>>> import numpy as np
>>> np.set_printoptions(precision=4, suppress=True, linewidth=100, sign=" ")
>>> rnd = lambda a: np.round(a, 4) + 0
>>> F = np.load("sample18.npy")
>>> F
array([[-2.1065, -0.0158, -0.0994],
       [-7.7241, -0.1257,  0.1022],
       [-2.7239,  0.1378, -0.1259],
       [-3.2636,  0.0878, -0.1781],
       [-5.3642,  0.1453,  1.3111],
       [ 2.5432,  0.0364, -0.2266],
       [ 1.6452,  0.022 ,  0.5131],
       [-1.0487, -0.0209, -0.3006],
       [ 6.0215, -0.1178, -0.2795],
       [-2.7476, -0.0577, -1.1598],
       [ 3.9513,  0.0284,  0.0737],
       [-7.0066,  0.1773,  0.6534],
       [-0.9866,  0.146 , -0.4241],
       [ 1.682 ,  0.0701,  0.0048],
       [ 4.5562,  0.0738,  0.8914],
       [ 6.7166,  0.1476, -0.1183],
       [ 1.4246,  0.2746, -1.0671],
       [-6.3121, -0.0492,  0.9772],
       [ 2.2339,  0.234 ,  0.7542],
       [ 0.8373,  0.1773, -1.1229],
       [-1.1712,  0.1444,  0.3653],
       [ 1.1348, -0.0297,  0.8393],
       [ 1.669 ,  0.0651,  1.2985]])
>>> # column 0 is much longer than the rest
>>> basis = F[[18, 19]].astype(float)
>>> for _ in range(5):
...     idx = np.linalg.norm(F[:, None] - basis, axis=-1).argmin(axis=1)
...     basis = np.array([F[idx == j].mean(axis=0) for j in range(2)])
... 
>>> idx
array([ 1,  1,  1,  1,  1,  0,  0,  1,  0,  1,  0,  1,  1,  0,  0,  0,  0,  1,  0,  0,  1,  0,  0])
>>> rnd(basis)
array([[ 2.868 ,  0.0818,  0.13  ],
       [-3.6777,  0.0518,  0.1019]])
>>> U, s, Vh = np.linalg.svd(basis)
>>> rnd(s)
array([ 4.6638,  0.1913])
>>> np.argmax(s[:-1] / (s[1:] + 1e-6)) + 1
np.int64(1)
>>> out = U[:, :1] @ np.diag(s[:1]) @ Vh[:1]
>>> np.linalg.matrix_rank(basis, rtol=0.05)
np.int64(1)
>>> x0 = np.array([-2, 1, 2])
>>> a = np.maximum(F @ x0, 0)
>>> F * (a > 1e-9)[:, None]
array([[-2.1065, -0.0158, -0.0994],
       [-7.7241, -0.1257,  0.1022],
       [-2.7239,  0.1378, -0.1259],
       [-3.2636,  0.0878, -0.1781],
       [-5.3642,  0.1453,  1.3111],
       [ 0.    ,  0.    , -0.    ],
       [ 0.    ,  0.    ,  0.    ],
       [-1.0487, -0.0209, -0.3006],
       [ 0.    , -0.    , -0.    ],
       [-2.7476, -0.0577, -1.1598],
       [ 0.    ,  0.    ,  0.    ],
       [-7.0066,  0.1773,  0.6534],
       [-0.9866,  0.146 , -0.4241],
       [ 0.    ,  0.    ,  0.    ],
       [ 0.    ,  0.    ,  0.    ],
       [ 0.    ,  0.    , -0.    ],
       [ 0.    ,  0.    , -0.    ],
       [-6.3121, -0.0492,  0.9772],
       [ 0.    ,  0.    ,  0.    ],
       [ 0.    ,  0.    , -0.    ],
       [-1.1712,  0.1444,  0.3653],
       [ 0.    , -0.    ,  0.    ],
       [ 0.    ,  0.    ,  0.    ]])
